In [1]: import numpy as np

In [2]: np.set_printoptions(precision=1, suppress=True, linewidth=140)

In [3]: rd = lambda a: np.round(a, 1) + 0

In [4]: F = np.array([[-0.3, -2.4, 1.3],
   ...:     [2.8, 0.3, 1.2],
   ...:     [-1.5, -0.2, -0.6],
   ...:     [-1.7, -0.7, -2.2],
   ...:     [1.0, -1.0, 0.5],
   ...:     [-3.5, -6.0, 0.0],
   ...:     [-0.5, -1.1, 0.8],
   ...:     [-2.1, 1.0, -0.1],
   ...:     [-1.3, 0.2, -0.7],
   ...:     [-1.0, -2.2, -0.6],
   ...:     [-1.0, -1.2, 0.3],
   ...:     [-0.4, 1.7, 0.0],
   ...:     [1.4, -0.8, -0.1],
   ...:     [0.0, 1.5, 0.6],
   ...:     [0.9, 0.0, 1.8],
   ...:     [-0.7, 1.4, -2.3],
   ...:     [1.4, 2.9, 0.6],
   ...:     [0.2, 0.9, -0.4],
   ...:     [1.0, -0.7, 1.4],
   ...:     [-0.3, -0.6, -0.7]])

In [5]: D = np.linalg.norm(F[:, None] - F[None], axis=-1)

In [6]: D.mean(axis=1).argmax()
Out[6]: np.int64(5)

In [7]: rd(D[:5, :5])
Out[7]: 
array([[0. , 4.1, 3.1, 4.1, 2.1],
       [4.1, 0. , 4.7, 5.7, 2.3],
       [3.1, 4.7, 0. , 1.7, 2.8],
       [4.1, 5.7, 1.7, 0. , 3.8],
       [2.1, 2.3, 2.8, 3.8, 0. ]])

In [8]: D.shape
Out[8]: (20, 20)

In [9]: np.linalg.matrix_rank(D ** 2)
Out[9]: np.int64(5)

In [10]: rd(np.linalg.norm(F, 1)), rd(np.linalg.norm(F, np.inf))
Out[10]: (np.float64(26.8), np.float64(9.5))

In [11]: rd(np.linalg.norm(F, "nuc"))
Out[11]: np.float64(18.5)

In [12]: rd(np.linalg.norm(F[7], 1)), rd(np.linalg.norm(F[7], np.inf))
Out[12]: (np.float64(3.2), np.float64(2.1))

In [13]: rd(np.linalg.norm(F, axis=0))
Out[13]: array([6.4, 8.3, 4.7])

In [14]: rd(F[7] @ F[6])
Out[14]: np.float64(-0.1)

In [15]: E = np.load("arr.npy")

In [16]: E
Out[16]: 
array([[-2,  2, -1,  1],
       [ 1, -2,  2, -1],
       [-1,  1, -2,  2],
       [ 2, -1,  1, -2]])

In [17]: rd(np.poly(E))
Out[17]: array([ 1.,  8., 14., 12.,  0.])

In [18]: rd(np.linalg.eigvals(E).sum().real)
Out[18]: np.float64(-8.0)

In [19]: np.einsum("ij,ji->", E, E)
Out[19]: np.int64(36)

In [20]: rd(np.linalg.det(E[::-1]))
Out[20]: np.float64(0.0)

In [21]: rd(np.linalg.eigvals(E))
Out[21]: array([-6.+0.j,  0.+0.j, -1.+1.j, -1.-1.j])

In [22]: J = 0.5 ** np.abs(np.subtract.outer(np.arange(4), np.arange(4)))

In [23]: rd(J)
Out[23]: 
array([[1. , 0.5, 0.2, 0.1],
       [0.5, 1. , 0.5, 0.2],
       [0.2, 0.5, 1. , 0.5],
       [0.1, 0.2, 0.5, 1. ]])

In [24]: # symmetric, so the eigenvalues are real

In [25]: rng = np.random.default_rng(254)

In [26]: lab = rng.permutation(4)

In [27]: lab
Out[27]: array([1, 0, 3, 2])

In [28]: Y = J[lab][:, lab]

In [29]: np.trace(Y)
Out[29]: np.float64(4.0)

In [30]: np.allclose(Y, J)
Out[30]: False

In [31]: rd(np.sort(np.abs(np.linalg.eigvals(Y))))
Out[31]: array([0.4, 0.5, 1. , 2.1])

In [32]: K = np.array([[0.1, 1.0, 2.0], [2.0, 2.1, -1.0], [0.0, 1.0, 2.1]])

In [33]: f = np.array([-3, -7, 5])

In [34]: rd(np.cross(K[1, :3], K[2, :3]))
Out[34]: array([ 5.4, -4.2,  2. ])

In [35]: rd(np.polyval(f, K[1]))
Out[35]: array([-21. , -22.9,   9. ])

In [36]: rd(np.array([np.convolve(row, f, "same") for row in K]))
Out[36]: 
array([[ -3.7, -12.5,  -9. ],
       [-20.3,  -1.7,  17.5],
       [ -3. , -13.3,  -9.7]])

In [37]: C2 = K.T @ K

In [38]: np.allclose(C2, C2.T)
Out[38]: True

In [39]: rd(np.trace(C2)), rd((K ** 2).sum())
Out[39]: (np.float64(19.8), np.float64(19.8))

In [40]: rd(np.linalg.eigvalsh(C2)[::-1])
Out[40]: array([10.5,  9.4,  0. ])

In [41]: np.linalg.matrix_rank(C2)
Out[41]: np.int64(3)

In [42]: rd(np.diag(C2))
Out[42]: array([4. , 6.4, 9.4])

In [43]: np.allclose(K @ K.T, K.T @ K)
Out[43]: False

In [44]: rd(np.trace(K))
Out[44]: np.float64(4.3)

In [45]: (K - K.T) / 2
Out[45]: 
array([[ 0. , -0.5,  1. ],
       [ 0.5,  0. , -1. ],
       [-1. ,  1. ,  0. ]])

In [46]: rd(np.linalg.det(K))
Out[46]: np.float64(0.3)

In [47]: (K + K.T) / 2
Out[47]: 
array([[0.1, 1.5, 1. ],
       [1.5, 2.1, 0. ],
       [1. , 0. , 2.1]])

In [48]: rd(np.abs(np.linalg.eigvals(K)).max())
Out[48]: np.float64(3.1)

In [49]: f, v = K[2], K[1]

In [50]: rd(f @ f)
Out[50]: np.float64(5.4)

In [51]: f @ v
Out[51]: np.float64(0.0)

In [52]: p = (f @ v) / (f @ f) * f

In [53]: rd(np.linalg.norm(f + v) ** 2 + np.linalg.norm(f - v) ** 2)
Out[53]: np.float64(29.6)

In [54]: p
Out[54]: array([0., 0., 0.])

In [55]: (v - p) @ f
Out[55]: np.float64(0.0)

In [56]: v - p
Out[56]: array([ 2. ,  2.1, -1. ])
